$ python -q
>>> import numpy as np
>>> import numpy.linalg as la
>>> np.set_printoptions(suppress=True, linewidth=200)
>>> u = np.array([1, 1, 0, 0, 1, 0, 3, 2, 0, 1, 2, 2]) + 0.5
>>> arr = np.outer(u, u) / (u @ u)
>>> arr.round(2)
array([[0.05, 0.05, 0.02, 0.02, 0.05, 0.02, 0.13, 0.09, 0.02, 0.05, 0.09, 0.09],
       [0.05, 0.05, 0.02, 0.02, 0.05, 0.02, 0.13, 0.09, 0.02, 0.05, 0.09, 0.09],
       [0.02, 0.02, 0.01, 0.01, 0.02, 0.01, 0.04, 0.03, 0.01, 0.02, 0.03, 0.03],
       [0.02, 0.02, 0.01, 0.01, 0.02, 0.01, 0.04, 0.03, 0.01, 0.02, 0.03, 0.03],
       [0.05, 0.05, 0.02, 0.02, 0.05, 0.02, 0.13, 0.09, 0.02, 0.05, 0.09, 0.09],
       [0.02, 0.02, 0.01, 0.01, 0.02, 0.01, 0.04, 0.03, 0.01, 0.02, 0.03, 0.03],
       [0.13, 0.13, 0.04, 0.04, 0.13, 0.04, 0.3 , 0.21, 0.04, 0.13, 0.21, 0.21],
       [0.09, 0.09, 0.03, 0.03, 0.09, 0.03, 0.21, 0.15, 0.03, 0.09, 0.15, 0.15],
       [0.02, 0.02, 0.01, 0.01, 0.02, 0.01, 0.04, 0.03, 0.01, 0.02, 0.03, 0.03],
       [0.05, 0.05, 0.02, 0.02, 0.05, 0.02, 0.13, 0.09, 0.02, 0.05, 0.09, 0.09],
       [0.09, 0.09, 0.03, 0.03, 0.09, 0.03, 0.21, 0.15, 0.03, 0.09, 0.15, 0.15],
       [0.09, 0.09, 0.03, 0.03, 0.09, 0.03, 0.21, 0.15, 0.03, 0.09, 0.15, 0.15]])
>>> x = np.array([5, 5, 5, 1, 0, 2, 5, 2, 4, 5, 5, 2])
>>> np.sign((arr @ x).round(6))
array([1., 1., 1., 1., 1., 1., 1., 1., 1., 1., 1., 1.])
>>> np.round(arr @ x, 2)
array([2.51, 2.51, 0.84, 0.84, 2.51, 0.84, 5.85, 4.18, 0.84, 2.51, 4.18, 4.18])
>>> la.norm(arr @ x) <= la.norm(arr, 2) * la.norm(x) + 1e-9
np.True_
>>> (arr @ x).argmax()
np.int64(6)
>>> q, _ = la.qr(np.array([[0.1, 1.4, 2.2, -1.0, -0.1, 1.0, 2.2, 1.1, -0.8],
...     [0.7, 0.2, -0.5, 0.8, -0.2, -0.7, 0.5, -0.4, 0.1],
...     [-0.8, 1.0, -0.6, 0.7, 0.8, 0.6, -0.6, 0.0, 0.5],
...     [0.3, 0.1, 2.1, 0.5, -0.8, 1.7, 1.8, 0.8, 1.2],
...     [-0.2, 0.0, -0.4, 1.6, -0.4, 0.4, -0.5, -0.7, -1.0],
...     [-1.1, -0.8, 0.8, -1.3, -0.4, 0.1, -0.4, -0.6, -0.5],
...     [0.9, 1.6, -0.5, 0.9, 1.0, 1.2, 1.9, 0.2, 0.4],
...     [-1.5, 0.9, -0.9, -0.4, 0.7, 0.2, -0.7, -1.1, 0.2],
...     [-1.9, 1.8, 0.2, 0.6, 2.2, 0.2, -0.6, 1.4, 1.8]]))
>>> M = 2 * q
>>> M.round(2)
array([[-0.07, -0.94, -1.2 ,  0.69, -0.65, -0.57,  0.41,  0.5 ,  0.14],
       [-0.46, -0.28,  0.35, -0.3 , -0.41, -1.2 , -1.07, -0.14, -0.84],
       [ 0.53, -0.49,  0.36, -0.31, -0.38,  0.4 ,  0.92,  0.05, -1.45],
       [-0.2 , -0.13, -1.21, -0.96, -0.18,  0.66, -0.41, -0.95, -0.18],
       [ 0.13,  0.04,  0.22, -1.33, -0.86, -0.08,  0.12,  0.96,  0.69],
       [ 0.73,  0.76, -0.59,  0.34, -0.08,  0.46, -0.92,  1.  , -0.62],
       [-0.6 , -1.24,  0.44,  0.13,  0.25,  1.03, -0.69,  0.55,  0.08],
       [ 0.99, -0.27,  0.49,  0.52, -1.11,  0.28, -0.51, -0.79,  0.49],
       [ 1.26, -0.78, -0.13, -0.5 ,  1.08, -0.53, -0.23,  0.01,  0.21]])
>>> round(float(M[:, 0] @ M[:, 2]), 2)
-0.0
>>> np.round(M.T @ M, 2) + 0
array([[4., 0., 0., 0., 0., 0., 0., 0., 0.],
       [0., 4., 0., 0., 0., 0., 0., 0., 0.],
       [0., 0., 4., 0., 0., 0., 0., 0., 0.],
       [0., 0., 0., 4., 0., 0., 0., 0., 0.],
       [0., 0., 0., 0., 4., 0., 0., 0., 0.],
       [0., 0., 0., 0., 0., 4., 0., 0., 0.],
       [0., 0., 0., 0., 0., 0., 4., 0., 0.],
       [0., 0., 0., 0., 0., 0., 0., 4., 0.],
       [0., 0., 0., 0., 0., 0., 0., 0., 4.]])
>>> np.round(la.norm(M, axis=0), 2)
array([2., 2., 2., 2., 2., 2., 2., 2., 2.])
>>> x = np.array([0, 2, 0, 1, 1, 2, 0, 0, 1])
>>> rhs = M @ x
>>> beta, lr = np.zeros(9), 1 / la.norm(M, 2) ** 2
>>> for i in range(6):
...     beta -= lr * M.T @ (M @ beta - rhs)
...     if i % 2 == 0: print(i, round(la.norm(M @ beta - rhs), 2))
... 
0 0.0
2 0.0
4 0.0
>>> np.round(la.cond(M), 2)
np.float64(1.0)
>>> J = np.loadtxt("run5.csv", delimiter=",")
>>> J
array([[-4., -2., -2., -4., -4., -2.,  0., -4., -4., -4., -2.,  0., -2.],
       [ 8.,  4.,  4.,  8.,  8.,  4.,  0.,  8.,  8.,  8.,  4.,  0.,  4.],
       [16.,  8.,  8., 16., 16.,  8.,  0., 16., 16., 16.,  8.,  0.,  8.],
       [-4., -2., -2., -4., -4., -2.,  0., -4., -4., -4., -2.,  0., -2.],
       [-4., -2., -2., -4., -4., -2.,  0., -4., -4., -4., -2.,  0., -2.],
       [-8., -4., -4., -8., -8., -4.,  0., -8., -8., -8., -4.,  0., -4.],
       [14.,  7.,  7., 14., 14.,  7.,  0., 14., 14., 14.,  7.,  0.,  7.],
       [16.,  8.,  8., 16., 16.,  8.,  0., 16., 16., 16.,  8.,  0.,  8.],
       [16.,  8.,  8., 16., 16.,  8.,  0., 16., 16., 16.,  8.,  0.,  8.]])
>>> # rank 1
>>> rank = la.matrix_rank(J)
>>> rank
np.int64(1)
>>> null = la.svd(J)[2][rank:].T
>>> [int(la.matrix_rank(J[:i])) for i in range(1, len(J) + 1)]
[1, 1, 1, 1, 1, 1, 1, 1, 1]
>>> null.shape
(13, 12)
>>> la.matrix_rank(J.T @ J), la.matrix_rank(J @ J.T)
(np.int64(1), np.int64(1))
>>> U, sigma, Vt = la.svd(J)
>>> vecs = Vt[:(sigma > 1e-8).sum()]
>>> rng = np.random.default_rng(415599)
>>> x = J[4] + -3 * J[1] + rng.integers(2) * np.eye(13)[4]
>>> x
array([-28., -14., -14., -28., -28., -14.,   0., -28., -28., -28., -14.,   0., -14.])
>>> np.round(np.diag(vecs.T @ vecs), 2)
array([0.14, 0.03, 0.03, 0.14, 0.14, 0.03, 0.  , 0.14, 0.14, 0.14, 0.03, 0.  , 0.03])
>>> np.allclose(vecs.T @ vecs @ x, x)
True
>>> U, sigma, Vt = la.svd(J)
>>> sigma.round(2) + 0
array([90.91,  0.  ,  0.  ,  0.  ,  0.  ,  0.  ,  0.  ,  0.  ,  0.  ])
>>> np.argmax(sigma[:-1] / (sigma[1:] + 1e-6)) + 1
np.int64(1)
>>> Y = U[:, :1] @ np.diag(sigma[:1]) @ Vt[:1]
>>> Y.round(2)
array([[-4., -2., -2., -4., -4., -2.,  0., -4., -4., -4., -2.,  0., -2.],
       [ 8.,  4.,  4.,  8.,  8.,  4.,  0.,  8.,  8.,  8.,  4.,  0.,  4.],
       [16.,  8.,  8., 16., 16.,  8.,  0., 16., 16., 16.,  8.,  0.,  8.],
       [-4., -2., -2., -4., -4., -2.,  0., -4., -4., -4., -2.,  0., -2.],
       [-4., -2., -2., -4., -4., -2.,  0., -4., -4., -4., -2.,  0., -2.],
       [-8., -4., -4., -8., -8., -4.,  0., -8., -8., -8., -4.,  0., -4.],
       [14.,  7.,  7., 14., 14.,  7.,  0., 14., 14., 14.,  7.,  0.,  7.],
       [16.,  8.,  8., 16., 16.,  8.,  0., 16., 16., 16.,  8.,  0.,  8.],
       [16.,  8.,  8., 16., 16.,  8.,  0., 16., 16., 16.,  8.,  0.,  8.]])
>>> la.matrix_rank(Y)
np.int64(1)
>>> q, _ = la.qr(np.array([[-1.8, -1.2, 1.1, 1.2],
...     [-0.4, 0.2, -0.8, 0.0],
...     [0.0, -1.1, -0.4, 1.2],
...     [1.2, -0.6, 0.9, -2.0],
...     [-0.1, 0.8, 1.2, 0.6],
...     [-0.8, 1.9, -0.3, -0.1],
...     [0.6, 1.0, 0.1, -1.4],
...     [1.4, -0.3, -0.6, 0.3],
...     [1.0, 0.8, -0.1, 0.0],
...     [-1.9, 1.0, -0.3, 0.0],
...     [0.9, -1.2, -1.9, 2.0]]))
>>> data = q @ q.T
>>> data.round(2)
array([[ 0.57, -0.1 ,  0.14, -0.08,  0.14, -0.17, -0.26, -0.19, -0.21,  0.06, -0.11],
       [-0.1 ,  0.15, -0.01, -0.07, -0.24,  0.08,  0.02, -0.04, -0.08,  0.18,  0.09],
       [ 0.14, -0.01,  0.15, -0.09, -0.02, -0.13, -0.15,  0.05, -0.05, -0.07,  0.22],
       [-0.08, -0.07, -0.09,  0.51, -0.17, -0.27,  0.15,  0.01, -0.08, -0.2 , -0.25],
       [ 0.14, -0.24, -0.02, -0.17,  0.61,  0.12, -0.05,  0.03,  0.25, -0.16, -0.16],
       [-0.17,  0.08, -0.13, -0.27,  0.12,  0.38,  0.1 , -0.05,  0.12,  0.25, -0.08],
       [-0.26,  0.02, -0.15,  0.15, -0.05,  0.1 ,  0.19,  0.02,  0.08,  0.01, -0.16],
       [-0.19, -0.04,  0.05,  0.01,  0.03, -0.05,  0.02,  0.19,  0.14, -0.21,  0.21],
       [-0.21, -0.08, -0.05, -0.08,  0.25,  0.12,  0.08,  0.14,  0.24, -0.14,  0.05],
       [ 0.06,  0.18, -0.07, -0.2 , -0.16,  0.25,  0.01, -0.21, -0.14,  0.41, -0.1 ],
       [-0.11,  0.09,  0.22, -0.25, -0.16, -0.08, -0.16,  0.21,  0.05, -0.1 ,  0.59]])
>>> # projection: eigenvalues are 0 or 1
>>> U, sigma, Vt = la.svd(J, full_matrices=False)
>>> (sigma > 1e-8).sum()
np.int64(1)
>>> np.round(Vt @ Vt.T, 2) + 0
array([[1., 0., 0., 0., 0., 0., 0., 0., 0.],
       [0., 1., 0., 0., 0., 0., 0., 0., 0.],
       [0., 0., 1., 0., 0., 0., 0., 0., 0.],
       [0., 0., 0., 1., 0., 0., 0., 0., 0.],
       [0., 0., 0., 0., 1., 0., 0., 0., 0.],
       [0., 0., 0., 0., 0., 1., 0., 0., 0.],
       [0., 0., 0., 0., 0., 0., 1., 0., 0.],
       [0., 0., 0., 0., 0., 0., 0., 1., 0.],
       [0., 0., 0., 0., 0., 0., 0., 0., 1.]])
>>> np.round(U.T @ J @ Vt.T, 2) + 0
array([[90.91,  0.  ,  0.  ,  0.  ,  0.  ,  0.  ,  0.  ,  0.  ,  0.  ],
       [ 0.  ,  0.  ,  0.  ,  0.  ,  0.  ,  0.  ,  0.  ,  0.  ,  0.  ],
       [ 0.  ,  0.  ,  0.  ,  0.  ,  0.  ,  0.  ,  0.  ,  0.  ,  0.  ],
       [ 0.  ,  0.  ,  0.  ,  0.  ,  0.  ,  0.  ,  0.  ,  0.  ,  0.  ],
       [ 0.  ,  0.  ,  0.  ,  0.  ,  0.  ,  0.  ,  0.  ,  0.  ,  0.  ],
       [ 0.  ,  0.  ,  0.  ,  0.  ,  0.  ,  0.  ,  0.  ,  0.  ,  0.  ],
       [ 0.  ,  0.  ,  0.  ,  0.  ,  0.  ,  0.  ,  0.  ,  0.  ,  0.  ],
       [ 0.  ,  0.  ,  0.  ,  0.  ,  0.  ,  0.  ,  0.  ,  0.  ,  0.  ],
       [ 0.  ,  0.  ,  0.  ,  0.  ,  0.  ,  0.  ,  0.  ,  0.  ,  0.  ]])
>>> sigma.round(2) + 0
array([90.91,  0.  ,  0.  ,  0.  ,  0.  ,  0.  ,  0.  ,  0.  ,  0.  ])
>>> np.round(sigma / sigma[0], 2) + 0
array([1., 0., 0., 0., 0., 0., 0., 0., 0.])
>>> np.cumsum(sigma ** 2) / np.sum(sigma ** 2)
array([1., 1., 1., 1., 1., 1., 1., 1., 1.])
>>> np.round(U.T @ U, 2) + 0
array([[1., 0., 0., 0., 0., 0., 0., 0., 0.],
       [0., 1., 0., 0., 0., 0., 0., 0., 0.],
       [0., 0., 1., 0., 0., 0., 0., 0., 0.],
       [0., 0., 0., 1., 0., 0., 0., 0., 0.],
       [0., 0., 0., 0., 1., 0., 0., 0., 0.],
       [0., 0., 0., 0., 0., 1., 0., 0., 0.],
       [0., 0., 0., 0., 0., 0., 1., 0., 0.],
       [0., 0., 0., 0., 0., 0., 0., 1., 0.],
       [0., 0., 0., 0., 0., 0., 0., 0., 1.]])
